>>> import numpy as np
>>> np.set_printoptions(precision=4, suppress=True, linewidth=160)
>>> E = np.load("dump.npy")
>>> print(E)
[[ 0 28  9  0  0  0 41  5 39  0 15]
 [ 0  0  0  0  0  0 23  6  0  0  0]
 [17 70  0  0  0 26  0  0  0 43 34]
 [ 0  0 29 24  0  0  9 19  0  0  0]
 [ 4  0 43  0  0  0  3 16  0 73  0]
 [19 12  7 49 30  2  0  0  0 19 44]
 [22 42  0 38 43  5  0  0  0  8 69]
 [ 0  0 58 31 44  0  0 12 46 12 21]
 [ 5 81  0  0  0 63 35  0  0  8  0]
 [ 5 57  0  0 48  0  0  0 14  0 67]
 [22 34  0 36 24 11  0  0  0 24 50]
 [ 0  0 52 19 31  0  0 11 34 23 19]
 [ 5 26  5  0  0 19 15  4  0 46  0]
 [10  4  0 47 17 16  0  0  0  0 15]
 [ 0  0 32  0  0  0 37 26  0 11  0]
 [10 40  0 10 19 11  0  0  0  0 39]
 [11 64  0  0  6 17  0  0  0 12 42]
 [ 0  0  0  0  0  3 25  8  0  0  0]
 [ 6  0 30 73 49  0  0  0 14  0 29]
 [28 47  0 64 56 18  0  0  0  0 77]
 [10  0 10 51 36  0  0  0  0  0 34]
 [ 0  0  4  0 29  0  9  3 43  0  0]
 [ 3 21  6  0  0  2  0  0  0 25 13]
 [ 0 16  1  0 52  0  3  0 72  0 48]
 [ 8 53  0  0  0 51 14  0  0 10  0]
 [ 0  0 12  0  0 12 38 16  0 31  0]
 [14 27  0 10  0 56 13  2  0 41  0]
 [ 0 16 15  0  5  0 16  3 25  9 19]
 [ 0  0 20  0 29  0 11  3 55  0 28]
 [ 0 45  0  0  0  5 14  0  0 20 15]
 [11 66  0 21  9 56  0  0  0  0 21]
 [18  0 39 75 64  0  0  0 19 26 65]
 [ 0  0 10  0  0  0 40 10 37  0  0]
 [ 0  0 18  0 15  0 24 15 42  0  0]
 [ 0  8  0  0  0  7 10  0  0  0  0]
 [ 0 44  0  0  0  0 39  0 14  0  6]
 [ 9 75  0  0  0 54  4  0  0  0  8]
 [ 0  0 22  0 14  0 17 16 35  0  0]
 [ 0  0 48 28 33  0  0  9 30 18 19]
 [19  0 13 81  0 28  0  2  0 29  0]]
>>> hat = E @ np.linalg.solve(E.T @ E, E.T)
>>> print(np.linalg.matrix_rank(np.eye(40) - hat))
29
>>> print(np.allclose(hat @ hat, hat))
True
>>> print(np.round(np.linalg.eigvalsh(hat), 4) + 0)
[0. 0. 0. 0. 0. 0. 0. 0. 0. 0. 0. 0. 0. 0. 0. 0. 0. 0. 0. 0. 0. 0. 0. 0. 0. 0. 0. 0. 0. 1. 1. 1. 1. 1. 1. 1. 1. 1. 1. 1.]
>>> print(np.round(hat @ E[:, 6], 4) + 0)
[41. 23.  0.  9.  3.  0.  0.  0. 35.  0.  0.  0. 15.  0. 37.  0.  0. 25.  0.  0.  0.  9.  0.  3. 14. 38. 13. 16. 11. 14.  0.  0. 40. 24. 10. 39.  4. 17.  0.
  0.]
